$ python -q
>>> import numpy as np
>>> import numpy.linalg as la
>>> np.set_printoptions(precision=1, suppress=True, linewidth=160)
>>> feats = np.array([[0, 0, 4], [0, -5, 0], [-4, 0, 0]])
>>> round(la.eigvals(feats).sum().real, 1)
np.float64(-5.0)
>>> np.einsum("ij,ji->", feats, feats)
np.int64(-7)
>>> r0 = np.array([0, 2, 2])
>>> other = feats + np.outer(r0, np.eye(3)[0])
>>> np.round(la.det(other) / la.det(feats), 1), np.round(1 + la.solve(feats, r0)[0], 1)
(np.float64(0.5), np.float64(0.5))
>>> other
array([[ 0.,  0.,  4.],
       [ 2., -5.,  0.],
       [-2.,  0.,  0.]])
>>> la.matrix_rank(la.inv(other) - la.inv(feats), tol=1e-8)
np.int64(1)
>>> np.flatnonzero(la.matrix_power((feats != 0) + (feats.T != 0) + np.eye(3), 3)[0])
array([0, 2])
>>> la.pinv(feats)
array([[ 0. ,  0. , -0.2],
       [ 0. , -0.2,  0. ],
       [ 0.2,  0. ,  0. ]])
>>> la.norm(feats, axis=0)
array([4., 5., 4.])
>>> feats.T @ feats
array([[16,  0,  0],
       [ 0, 25,  0],
       [ 0,  0, 16]])
>>> x0 = np.array([1, 0, 1])
>>> feats @ (2 * x0)
array([ 8,  0, -8])
>>> np.einsum("ij,j->i", feats, x0)
array([ 4,  0, -4])
>>> (feats * x0).sum(axis=1)
array([ 4,  0, -4])
>>> other = np.array([[1, 3, 1], [1, 1, 3], [0, 1, 3]])
>>> other[-1] = other[0]
>>> F = other + 0.1 * np.eye(3)
>>> F
array([[1.1, 3. , 1. ],
       [1. , 1.1, 3. ],
       [1. , 3. , 1.1]])
>>> U, sigma, Vh = la.svd(F)
>>> sigma
array([5.4, 2.2, 0.1])
>>> np.argmax(sigma[:-1] / (sigma[1:] + 1e-6)) + 1
np.int64(2)
>>> other = U[:, :2] @ np.diag(sigma[:2]) @ Vh[:2]
>>> np.round(la.norm(F - other) / la.norm(F), 1)
np.float64(0.0)
>>> round(float(la.norm(F - other, 2)), 1), round(sigma[2], 1)
(0.1, np.float64(0.1))
>>> w, evecs = la.eig(F)
>>> np.sort(la.eigvals(la.inv(F)))
array([-0.5,  0.2, 10. ])
>>> np.round(np.sort(la.eigvals(F @ F)), 1) + 0
array([ 0. ,  3.6, 26. ])
>>> O = F.astype(float).copy()
>>> for j in range(3):
...     O[:, j] -= O[:, :j] @ (O[:, :j].T @ O[:, j])
...     O[:, j] /= la.norm(O[:, j])
... 
>>> O
array([[ 0.6,  0.3, -0.7],
       [ 0.6, -0.8,  0.1],
       [ 0.6,  0.5,  0.7]])
>>> np.round(O.T @ O, 1) + 0
array([[1., 0., 0.],
       [0., 1., 0.],
       [0., 0., 1.]])
>>> arr = np.loadtxt("out16.csv", delimiter=",")
>>> arr
array([[29.5, -0.6, 28.7],
       [32.3, -0.2, 29. ],
       [30.9, -1.2, 30.6],
       [28.7,  1.7, 30.3],
       [31.5,  1.2, 30.4],
       [30.4, -0.4, 31.3],
       [29.5, -1.1, 30. ],
       [30.6, -0.4, 30.4],
       [29.5, -0.4, 30.5],
       [31.3,  0.5, 30.8],
       [30.8, -1.9, 29.8],
       [28.8, -0.3, 28.2],
       [29. , -2.5, 30.9],
       [30.1, -0.5, 28.8],
       [28.5, -0.5, 29.4],
       [29.1,  0.5, 30.3],
       [29.9,  0.2, 30.9],
       [30.6,  0.2, 31. ],
       [29.8, -2.9, 29.5],
       [31. ,  0.4, 30.6],
       [31.2,  0.9, 29.6],
       [29.7, -1.1, 32.2],
       [29.4,  1.3, 30.7],
       [31.7,  1. , 29.6],
       [30. ,  0.7, 30.5],
       [31.1, -0.2, 31.5],
       [28.7, -1.8, 32.1],
       [28.9,  1.2, 29.9],
       [30.9, -0.1, 28.7]])
>>> rng = np.random.default_rng(67100)
>>> lab = rng.permutation(3)
>>> lab
array([2, 0, 1])
>>> other = feats[lab][:, lab]
>>> np.round(la.det(other), 1), round(float(la.det(feats[lab])), 1)
(np.float64(-80.0), -80.0)
>>> other
array([[ 0, -4,  0],
       [ 4,  0,  0],
       [ 0,  0, -5]])
>>> np.allclose(other, feats)
False
>>> np.diag(other)
array([ 0,  0, -5])
>>> np.sort(np.abs(la.eigvals(other)))
array([4., 4., 5.])
>>> np.trace(other)
np.int64(-5)
>>> la.norm(other, axis=0)
array([4., 4., 5.])
>>> other @ other.T
array([[16,  0,  0],
       [ 0, 16,  0],
       [ 0,  0, 25]])
>>> other.T @ other
array([[16,  0,  0],
       [ 0, 16,  0],
       [ 0,  0, 25]])
>>> arr.shape
(29, 3)
>>> arr - arr[0]
array([[ 0. ,  0. ,  0. ],
       [ 2.8,  0.4,  0.3],
       [ 1.4, -0.6,  1.9],
       [-0.8,  2.3,  1.6],
       [ 2. ,  1.8,  1.7],
       [ 0.9,  0.2,  2.6],
       [ 0. , -0.5,  1.3],
       [ 1.1,  0.2,  1.7],
       [ 0. ,  0.2,  1.8],
       [ 1.8,  1.1,  2.1],
       [ 1.3, -1.3,  1.1],
       [-0.7,  0.3, -0.5],
       [-0.5, -1.9,  2.2],
       [ 0.6,  0.1,  0.1],
       [-1. ,  0.1,  0.7],
       [-0.4,  1.1,  1.6],
       [ 0.4,  0.8,  2.2],
       [ 1.1,  0.8,  2.3],
       [ 0.3, -2.3,  0.8],
       [ 1.5,  1. ,  1.9],
       [ 1.7,  1.5,  0.9],
       [ 0.2, -0.5,  3.5],
       [-0.1,  1.9,  2. ],
       [ 2.2,  1.6,  0.9],
       [ 0.5,  1.3,  1.8],
       [ 1.6,  0.4,  2.8],
       [-0.8, -1.2,  3.4],
       [-0.6,  1.8,  1.2],
       [ 1.4,  0.5,  0. ]])
>>> la.svd(arr, compute_uv=False)
array([229.8,   6.3,   5.2])
>>> arr[:, 3]
Traceback (most recent call last):
  File "<python-input-54>", line 1, in <module>
    arr[:, 3]
    ~~~^^^^^^
IndexError: index 3 is out of bounds for axis 1 with size 3
>>> arr.sum(axis=0)
array([873.4,  -6.3, 876.2])
>>> d = la.norm(arr[:, None] - arr[None], axis=-1)
>>> d[:5, :5]
array([[0. , 2.8, 2.4, 2.9, 3.2],
       [2.8, 0. , 2.3, 4.3, 2.1],
       [2.4, 2.3, 0. , 3.7, 2.5],
       [2.9, 4.3, 3.7, 0. , 2.8],
       [3.2, 2.1, 2.5, 2.8, 0. ]])
>>> d.shape
(29, 29)
>>> U, sigma, Vh = la.svd(arr)
>>> sigma
array([229.8,   6.3,   5.2])
>>> other = U[:, :1] @ np.diag(sigma[:1]) @ Vh[:1]
>>> other
array([[29.1, -0.2, 29.1],
       [30.6, -0.2, 30.7],
       [30.7, -0.2, 30.8],
       [29.4, -0.2, 29.5],
       [30.9, -0.2, 31. ],
       [30.8, -0.2, 30.9],
       [29.7, -0.2, 29.8],
       [30.5, -0.2, 30.5],
       [30. , -0.2, 30. ],
       [31. , -0.2, 31.1],
       [30.3, -0.2, 30.4],
       [28.5, -0.2, 28.5],
       [29.9, -0.2, 30. ],
       [29.4, -0.2, 29.5],
       [28.9, -0.2, 29. ],
       [29.7, -0.2, 29.7],
       [30.4, -0.2, 30.4],
       [30.8, -0.2, 30.8],
       [29.6, -0.2, 29.7],
       [30.7, -0.2, 30.8],
       [30.3, -0.2, 30.4],
       [30.9, -0.2, 31. ],
       [30. , -0.2, 30.1],
       [30.6, -0.2, 30.7],
       [30.2, -0.2, 30.3],
       [31.3, -0.2, 31.3],
       [30.4, -0.2, 30.5],
       [29.3, -0.2, 29.4],
       [29.8, -0.2, 29.8]])
>>> round(la.norm(arr - other) / la.norm(arr), 1)
np.float64(0.0)
>>> np.round(la.norm(arr - other, 2), 1), np.round(sigma[1], 1)
(np.float64(6.3), np.float64(6.3))
>>> la.matrix_rank(arr, rtol=0.05)
np.int64(1)
>>> K = np.loadtxt("sample8.csv", delimiter=",")
>>> K
array([[ 3., -3.,  0.,  0.],
       [-3.,  3., -3.,  0.],
       [ 0., -3.,  3., -3.],
       [ 0.,  0., -3.,  0.]])
>>> other = np.array([[0, 2], [0, 0]])
>>> C = np.kron(other, F)
>>> round(float(la.norm(C, 2)), 1), round(float(la.norm(other, 2) * la.norm(F, 2)), 1)
(10.7, 10.7)
>>> la.matrix_rank(C)
np.int64(3)
>>> C
array([[0. , 0. , 0. , 2.2, 6. , 2. ],
       [0. , 0. , 0. , 2. , 2.2, 6. ],
       [0. , 0. , 0. , 2. , 6. , 2.2],
       [0. , 0. , 0. , 0. , 0. , 0. ],
       [0. , 0. , 0. , 0. , 0. , 0. ],
       [0. , 0. , 0. , 0. , 0. , 0. ]])
>>> rk = la.matrix_rank(C)
>>> rk
np.int64(3)
>>> null = la.svd(C)[2][rk:].T
>>> null.shape
(6, 3)
>>> np.allclose(C @ null, 0)
True
>>> [int(la.matrix_rank(np.delete(C, i, axis=0))) for i in range(6)]
[2, 2, 2, 3, 3, 3]
>>> np.round(C @ null, 1) + 0
array([[0., 0., 0.],
       [0., 0., 0.],
       [0., 0., 0.],
       [0., 0., 0.],
       [0., 0., 0.],
       [0., 0., 0.]])
>>> np.round(null @ null.T, 1) + 0
array([[1., 0., 0., 0., 0., 0.],
       [0., 1., 0., 0., 0., 0.],
       [0., 0., 1., 0., 0., 0.],
       [0., 0., 0., 0., 0., 0.],
       [0., 0., 0., 0., 0., 0.],
       [0., 0., 0., 0., 0., 0.]])
>>> [int(la.matrix_rank(C[:i])) for i in range(1, len(C) + 1)]
[1, 2, 3, 3, 3, 3]
